$ ipython --no-banner

In [1]: import numpy as np

In [2]: import numpy.linalg as la

In [3]: np.set_printoptions(precision=2, suppress=True, linewidth=140, floatmode="fixed")

In [4]: rd = lambda a: np.round(a, 2) + 0

In [5]: M = np.load("case8.npy")

In [6]: M
Out[6]: 
array([[ 22.28, -22.58,  19.12],
       [ 21.34, -21.58,  19.61],
       [ -8.62,  23.45,  -1.18],
       [ -8.83,  25.71,   0.66],
       [ 19.79, -21.52,  19.76],
       [-46.74,  15.91, -25.10],
       [ -6.51,  25.23,   1.31],
       [ 19.64, -22.07,  20.31],
       [ 19.56, -23.47,  22.50],
       [ 20.69, -22.85,  18.89],
       [ 21.33, -22.12,  19.19],
       [ -9.36,  27.20,  -0.60],
       [ 19.68, -22.54,  21.00],
       [ 20.54, -20.06,  19.22],
       [ -7.81,  25.50,  -1.17],
       [-46.03,  17.34, -24.34],
       [ -8.03,  27.53,   1.40],
       [ 19.52, -22.18,  19.16],
       [-46.06,  14.38, -24.15],
       [ -6.78,  26.64,   0.58],
       [-45.63,  15.59, -24.22]])

In [7]: print(rd(la.norm(M, axis=0)))
[114.65 102.95  79.76]

In [8]: rd(la.norm(M[17], 1)), rd(la.norm(M[17], np.inf))
Out[8]: (np.float64(60.86), np.float64(22.18))

In [9]: rd(M[17] @ M[11])
Out[9]: np.float64(-797.5)

In [10]: A = np.load("run2.npy")

In [11]: print(A)
[[ 0 12 14 -2]
 [ 0 18 21 -3]
 [ 0  6  7 -1]]

In [12]: # null space of dimension 3

In [13]: np.argsort(-la.norm(A, axis=0).round(6), kind="stable")[:3]
Out[13]: array([2, 1, 3])

In [14]: [round(float(x), 2) for x in la.svd(A, compute_uv=False)[:3]]
Out[14]: [34.7, 0.0, 0.0]

In [15]: print(la.cond(A) > 100)
True

In [16]: M2 = np.array([[4, 6], [8, 6], [1, 8], [8, 6]])

In [17]: C = np.array([[3, 2, 5], [4, 0, 0]])

In [18]: data = M2 @ C

In [19]: print(data)
[[36  8 20]
 [48 16 40]
 [35  2  5]
 [48 16 40]]

In [20]: print(la.matrix_rank(data))
2

In [21]: np.unravel_index(np.abs(data).argmax(), data.shape)
Out[21]: (np.int64(1), np.int64(0))

In [22]: rd(la.norm(data))
Out[22]: np.float64(106.46)

In [23]: rd(la.svd(data, compute_uv=False))
Out[23]: array([104.75,  19.02,   0.00])

In [24]: data.sum(axis=1)
Out[24]: array([ 64, 104,  42, 104])

In [25]: G = data.T @ data

In [26]: rd(la.svd(data, compute_uv=False) ** 2)
Out[26]: array([10972.18,   361.82,     0.00])

In [27]: (data @ data.T).shape
Out[27]: (4, 4)

In [28]: Uu, sv, VT = la.svd(data)

In [29]: np.argmax(sv[:-1] / (sv[1:] + 1e-6)) + 1
Out[29]: np.int64(2)

In [30]: M2 = Uu[:, :2] @ np.diag(sv[:2]) @ VT[:2]

In [31]: la.matrix_rank(M2)
Out[31]: np.int64(2)

In [32]: print(la.matrix_rank(data, rtol=0.05))
2

In [33]: rd(M2)
Out[33]: 
array([[36.00,  8.00, 20.00],
       [48.00, 16.00, 40.00],
       [35.00,  2.00,  5.00],
       [48.00, 16.00, 40.00]])

In [34]: W0 = np.load("data.npy")

In [35]: W0
Out[35]: 
array([[-0.10,  1.40,  0.30],
       [ 2.10, -2.10,  0.70],
       [-1.00, -1.30,  1.20],
       [ 0.10, -0.90, -0.40],
       [-1.60,  0.00, -0.80],
       [-0.50,  0.50, -0.70],
       [ 1.00,  0.30, -0.30],
       [-0.50, -0.50,  0.50],
       [-0.20, -1.40, -0.20],
       [ 1.00,  2.40, -0.60],
       [-1.00,  0.00,  0.50],
       [-1.90,  0.40, -0.30],
       [ 1.00,  0.40, -0.60],
       [-0.30,  0.70,  0.40],
       [ 1.40,  0.30, -0.50],
       [-0.60, -0.80, -0.30]])

In [36]: rng = np.random.default_rng(286948)

In [37]: M2 = W0 + rng.integers(-2, 3, (16, 2)) @ rng.integers(-2, 3, (2, 3))

In [38]: rd(M2)
Out[38]: 
array([[ 5.90, -2.60,  0.30],
       [ 5.10, -4.10,  0.70],
       [-2.00,  0.70,  0.20],
       [-1.90, -4.90,  3.60],
       [ 1.40,  2.00, -3.80],
       [-2.50, -3.50,  3.30],
       [-3.00,  4.30, -1.30],
       [-6.50,  3.50,  0.50],
       [ 1.80, -1.40, -1.20],
       [ 3.00,  6.40, -4.60],
       [ 3.00, -4.00,  1.50],
       [ 1.10, -1.60, -0.30],
       [ 2.00,  2.40, -2.60],
       [-4.30,  4.70, -0.60],
       [-0.60,  4.30, -2.50],
       [-2.60,  3.20, -2.30]])

In [39]: rd(np.abs(M2 - W0).sum(axis=1))
Out[39]: array([10.00,  5.00,  4.00, 10.00,  8.00, 10.00,  9.00, 10.00,  3.00, 10.00,  9.00,  5.00,  5.00,  9.00,  8.00,  8.00])

In [40]: la.matrix_rank(M2 - W0, tol=1e-8)
Out[40]: np.int64(2)

In [41]: G = np.cov(W0, rowvar=False)

In [42]: np.argwhere(np.triu(np.abs(np.corrcoef(W0.T)) > 0.8, 1))
Out[42]: array([], shape=(0, 2), dtype=int64)

In [43]: print(np.argsort(-W0.std(axis=0).round(6), kind="stable"))
[1 0 2]

In [44]: print(rd(la.eigvalsh(G)[::-1]))
[1.32 1.23 0.27]

In [45]: rd(W0.std(axis=0))
Out[45]: array([1.07, 1.08, 0.57])

In [46]: G.shape
Out[46]: (3, 3)

In [47]: print(rd(G))
[[ 1.23  0.00 -0.04]
 [ 0.00  1.25 -0.28]
 [-0.04 -0.28  0.34]]

In [48]: np.median(W0, axis=0)
Out[48]: array([-0.25,  0.15, -0.30])

In [49]: rd(np.corrcoef(W0.T))
Out[49]: 
array([[ 1.00,  0.00, -0.05],
       [ 0.00,  1.00, -0.42],
       [-0.05, -0.42,  1.00]])

In [50]: D = la.norm(W0[:, None] - W0[None], axis=-1)

In [51]: D.shape
Out[51]: (16, 16)

In [52]: rd(D[:5, :5])
Out[52]: 
array([[0.00, 4.15, 2.98, 2.41, 2.33],
       [4.15, 0.00, 3.24, 2.58, 4.51],
       [2.98, 3.24, 0.00, 1.98, 2.46],
       [2.41, 2.58, 1.98, 0.00, 1.96],
       [2.33, 4.51, 2.46, 1.96, 0.00]])

In [53]: K = np.array([[-3, -3, -3, -1], [1, -1, 1, -1], [2, 0, -3, 1], [-3, 2, 2, -1]])

In [54]: O, R = la.qr(K)

In [55]: rd(O.T @ O)
Out[55]: 
array([[1.00, 0.00, 0.00, 0.00],
       [0.00, 1.00, 0.00, 0.00],
       [0.00, 0.00, 1.00, 0.00],
       [0.00, 0.00, 0.00, 1.00]])

In [56]: rd(O @ R)
Out[56]: 
array([[-3.00, -3.00, -3.00, -1.00],
       [ 1.00, -1.00,  1.00, -1.00],
       [ 2.00,  0.00, -3.00,  1.00],
       [-3.00,  2.00,  2.00, -1.00]])

In [57]: rd(abs(R[0, 0])), rd(la.norm(K[:, 0]))
Out[57]: (np.float64(4.8), np.float64(4.8))

In [58]: O.shape, R.shape
Out[58]: ((4, 4), (4, 4))

In [59]: rd(O)
Out[59]: 
array([[-0.63, -0.74, -0.24,  0.08],
       [ 0.21, -0.29,  0.59,  0.73],
       [ 0.42, -0.05, -0.77,  0.48],
       [-0.63,  0.61, -0.07,  0.48]])

In [60]: rd(la.pinv(O))
Out[60]: 
array([[-0.63,  0.21,  0.42, -0.63],
       [-0.74, -0.29, -0.05,  0.61],
       [-0.24,  0.59, -0.77, -0.07],
       [ 0.08,  0.73,  0.48,  0.48]])

In [61]: print(rd(O.T @ O))
[[1.00 0.00 0.00 0.00]
 [0.00 1.00 0.00 0.00]
 [0.00 0.00 1.00 0.00]
 [0.00 0.00 0.00 1.00]]

In [62]: rd(la.svd(O, compute_uv=False))
Out[62]: array([1.00, 1.00, 1.00, 1.00])

In [63]: rd(la.norm(O, axis=0))
Out[63]: array([1.00, 1.00, 1.00, 1.00])

In [64]: E = np.loadtxt("test6.csv", delimiter=",")

In [65]: rd(E)
Out[65]: 
array([[  0.94,  -6.69,  -9.37],
       [  4.49,  -5.50,  -7.00],
       [  1.82,  -6.39,  -8.78],
       [ -0.44,  -7.15, -10.30],
       [  3.19,  -5.94,  -7.88],
       [  0.65,  -6.78,  -9.57],
       [  3.43,  -5.86,  -7.71],
       [  3.28,  -5.91,  -7.81],
       [  0.04,  -6.99,  -9.97],
       [  2.93,  -6.02,  -8.05],
       [  2.02,  -6.33,  -8.65],
       [  5.36,  -5.21,  -6.43],
       [  5.03,  -5.32,  -6.64],
       [  4.04,  -5.65,  -7.31],
       [  2.08,  -6.31,  -8.61],
       [ -0.55,  -7.18, -10.37],
       [ -0.69,  -7.23, -10.46],
       [  6.82,  -4.73,  -5.45],
       [ -1.75,  -7.58, -11.16],
       [  5.79,  -5.07,  -6.14],
       [  4.13,  -5.62,  -7.24]])

In [66]: Uu, sv, VT = la.svd(E)

In [67]: np.argmax(sv[:-1] / (sv[1:] + 1e-6)) + 1
Out[67]: np.int64(2)

In [68]: M2 = Uu[:, :2] @ np.diag(sv[:2]) @ VT[:2]

In [69]: rd(M2)
Out[69]: 
array([[  0.94,  -6.69,  -9.37],
       [  4.49,  -5.50,  -7.00],
       [  1.82,  -6.39,  -8.78],
       [ -0.44,  -7.15, -10.30],
       [  3.19,  -5.94,  -7.88],
       [  0.65,  -6.78,  -9.57],
       [  3.43,  -5.86,  -7.71],
       [  3.28,  -5.91,  -7.81],
       [  0.04,  -6.99,  -9.97],
       [  2.93,  -6.02,  -8.05],
       [  2.02,  -6.33,  -8.65],
       [  5.36,  -5.21,  -6.43],
       [  5.03,  -5.32,  -6.64],
       [  4.04,  -5.65,  -7.31],
       [  2.08,  -6.31,  -8.61],
       [ -0.55,  -7.18, -10.37],
       [ -0.69,  -7.23, -10.46],
       [  6.82,  -4.73,  -5.45],
       [ -1.75,  -7.58, -11.16],
       [  5.79,  -5.07,  -6.14],
       [  4.13,  -5.62,  -7.24]])

In [70]: rd(np.abs(E - M2).max())
Out[70]: np.float64(0.0)

In [71]: idx = E[:, 2] > np.median(E[:, 2])

In [72]: u = E[idx].mean(axis=0) - E[~idx].mean(axis=0)

In [73]: idx.astype(int)
Out[73]: array([0, 1, 0, 0, 1, 0, 1, 1, 0, 0, 0, 1, 1, 1, 0, 0, 0, 1, 0, 1, 1])

In [74]: print(rd(u))
[3.92 1.31 2.61]

In [75]: ((E - E.mean(axis=0)) @ u > 0).astype(int)
Out[75]: array([0, 1, 0, 0, 1, 0, 1, 1, 0, 1, 0, 1, 1, 1, 0, 0, 0, 1, 0, 1, 1])

In [76]: rd((((E - E.mean(axis=0)) @ u > 0) == idx).mean())
Out[76]: np.float64(0.95)

In [77]: rd(la.norm(E, 2) / la.norm(E))
Out[77]: np.float64(0.97)

In [78]: [round(float(x), 2) for x in la.svd(E, compute_uv=False)[:3]]
Out[78]: [49.14, 12.24, 0.0]

In [79]: F = np.loadtxt("dump.csv", delimiter=",")

In [80]: F
Out[80]: 
array([[ 4.00,  4.00, -2.00,  0.00],
       [ 4.00, 13.00,  7.00,  0.00],
       [-2.00,  7.00, 10.00,  0.00],
       [ 0.00,  0.00,  0.00,  0.00]])

In [81]: ev, evecs = la.eigh(F)

In [82]: x = np.array([-1, -2, -1, -2])

In [83]: rd(evecs * np.maximum(ev, 0) @ evecs.T)
Out[83]: 
array([[ 4.00,  4.00, -2.00,  0.00],
       [ 4.00, 13.00,  7.00,  0.00],
       [-2.00,  7.00, 10.00,  0.00],
       [ 0.00,  0.00,  0.00,  0.00]])

In [84]: (np.sign(evecs[:, -1].round(6)) == np.sign(evecs[0, -1].round(6))).astype(int)
Out[84]: array([1, 1, 1, 0])

In [85]: np.abs(F).sum(axis=1).max(), rd(np.abs(ev).max())
Out[85]: (np.float64(24.0), np.float64(18.91))

In [86]: x @ F @ x / (x @ x), rd(ev[0]), rd(ev[-1])
Out[86]: (np.float64(10.6), np.float64(0.0), np.float64(18.91))

In [87]: print(x @ F @ x)
106.0
